% python3 -q
>>> import numpy as np
>>> from numpy import linalg as LA
>>> np.set_printoptions(precision=2, suppress=True, linewidth=160)
>>> m1 = np.load("out5.npy")
>>> print(m1)
[[ -6.94  -9.89  -5.59   2.68   3.42   1.75  10.86   3.12 -16.65]
 [  8.44  -2.24   0.5  -10.87   1.03  -3.09   5.61  -5.63   4.08]
 [ -7.08  -2.82   1.53  12.21  -3.69   4.83  13.6   -3.97  -1.11]
 [-24.46 -20.3    9.65  10.72  10.03  16.28  10.2    1.37 -21.57]
 [  8.03  -5.07   3.83  -0.28   1.57   2.3    3.12  -1.13   5.7 ]
 [ 20.35  15.57  -4.63 -34.    -0.93 -11.16 -15.07 -12.21  19.2 ]
 [-22.37  -0.95  -3.13  16.35  -1.82   4.17  -1.5    9.32 -15.57]
 [  7.4   16.97  -6.75  -3.56 -11.67 -10.86  -8.46   2.04   9.55]
 [ -2.71  -9.33   1.88  -1.92   5.36   1.47   6.46  -3.44 -11.51]
 [  2.27  14.15  -2.45 -21.66   0.58  -6.05 -14.25  -7.87   1.53]
 [  5.63   9.92   0.77 -17.51   2.97  -1.8  -11.58  -6.38   8.12]
 [ 16.51  12.41  -0.46   8.41 -11.48  -4.7   -6.88  -3.11  13.01]
 [-18.65  -0.43   2.25  10.08  -3.9    3.7    5.02   5.74 -14.51]
 [ -0.54  20.05  -0.39 -20.79  -2.07  -4.05 -13.33  -3.85  12.88]
 [ -9.39   3.15  -0.64   5.8   -6.53   2.43   3.39   0.37   7.7 ]
 [  4.72  -8.63  -5.93   4.45   1.45  -4.13   3.24   4.66 -13.56]
 [ -6.28  -1.25  -0.26  -2.75   2.63   0.7    1.42  -1.27  -5.56]
 [  1.6   -3.26  -8.59   3.16   1.02  -0.33   7.06   0.27  -6.35]
 [  9.46   5.36  -7.05  -3.54  -5.65  -8.63  -2.22   1.96   3.1 ]
 [  4.74   5.02  -7.11  14.18  -6.72  -2.84  -6.97   5.41  -4.16]
 [-10.12  -5.81   4.16   4.9    5.7    7.63   4.15  -2.13  -0.47]
 [  4.79  -6.8   -3.48   2.08  -2.42  -0.9   16.06  -5.08  -5.69]
 [-15.15 -16.88  -3.2    7.58   6.85   7.41  14.34   0.59 -19.74]
 [-10.01   9.43  -3.39 -17.02   4.14  -4.    -8.58  -2.78 -11.3 ]
 [-23.09   8.04  -4.2    0.43  -0.4    3.17  -7.07   5.56 -11.75]
 [ -1.53   5.25  -1.23 -10.25   1.61  -4.5   -9.45   0.46  -4.89]
 [ -1.96  -7.34   2.84 -13.77   8.16  -0.66   4.94  -1.61  -7.26]
 [  9.49  -8.04   3.7   -5.93   8.14  -0.3    2.05  -3.12   4.74]
 [ -1.59  16.92  -6.54   1.71 -14.56  -6.09  -8.77   6.85  15.68]
 [ -1.59 -12.83  -3.97  26.67  -2.65   2.83   5.26  13.4    2.52]
 [  3.3   11.69  -2.82  -6.83  -3.02  -5.89 -10.92   0.89   4.41]
 [ -6.43 -11.17   4.07   2.03   1.96   5.31  13.08  -0.77  -7.85]]
>>> gram = m1.T @ m1
>>> print((m1 @ m1.T).shape)
(32, 32)
>>> print(round(float(np.trace(gram)), 2), np.round((m1 ** 2).sum(), 2))
22263.8 22263.8
>>> print(LA.matrix_rank(gram))
9
>>> print(np.diag(gram))
[3872.65 3549.18  618.77 4964.49 1058.74 1035.18 2622.75  838.76 3703.28]
>>> print(np.allclose(gram, gram.T))
True
>>> K = np.load("data.npy")
>>> print(K)
[[  6   0   7   5   2]
 [  6   2   8   5   3]
 [ 15   6  11   5  10]
 [ 23   8  16   9  14]
 [ 31  12  19  11  18]
 [ 32  19  28  14  18]
 [ 37  23  32  23  23]
 [ 46  23  39  26  26]
 [ 51  29  40  27  27]
 [ 53  37  44  29  32]
 [ 57  38  52  38  40]
 [ 65  42  53  41  42]
 [ 67  49  60  44  46]
 [ 75  56  63  46  48]
 [ 77  63  68  46  50]
 [ 79  64  68  50  58]
 [ 88  73  77  52  64]
 [ 96  80  78  60  68]
 [105  87  78  68  75]
 [111  96  85  76  75]
 [117 101  92  85  79]
 [126 103  97  90  82]
 [131 111 102  97  83]
 [131 117 104  98  92]
 [137 126 109 104  95]]
>>> x0 = np.array([0, 0, 1, 0, 1])
>>> rhs = K @ x0
>>> print(np.round(LA.solve(K.T @ K, K.T @ rhs), 2) + 0)
[0. 0. 1. 0. 1.]
>>> print(rhs)
[  9  11  21  30  37  46  55  65  67  76  92  95 106 111 118 126 141 146 153 160 171 179 185 196 204]
>>> print(np.round(LA.pinv(K) @ K, 2) + 0)
[[1. 0. 0. 0. 0.]
 [0. 1. 0. 0. 0.]
 [0. 0. 1. 0. 0.]
 [0. 0. 0. 1. 0.]
 [0. 0. 0. 0. 1.]]
>>> rng = np.random.default_rng(510)
>>> rhs = rhs + 0.05 * rng.normal(size=25)
>>> print(rhs)
[  9.03  10.95  20.96  29.97  37.01  45.99  55.02  65.    66.99  75.97  92.03  94.95 106.03 110.93 117.97 125.98 141.03 146.03 152.97 160.   170.95 179.05
 185.02 196.   203.99]
>>> c, *_ = LA.lstsq(K, rhs)
>>> print(c.round())
[-0. -0.  1.  0.  1.]
>>> print(c.round(2) + 0)
[0. 0. 1. 0. 1.]
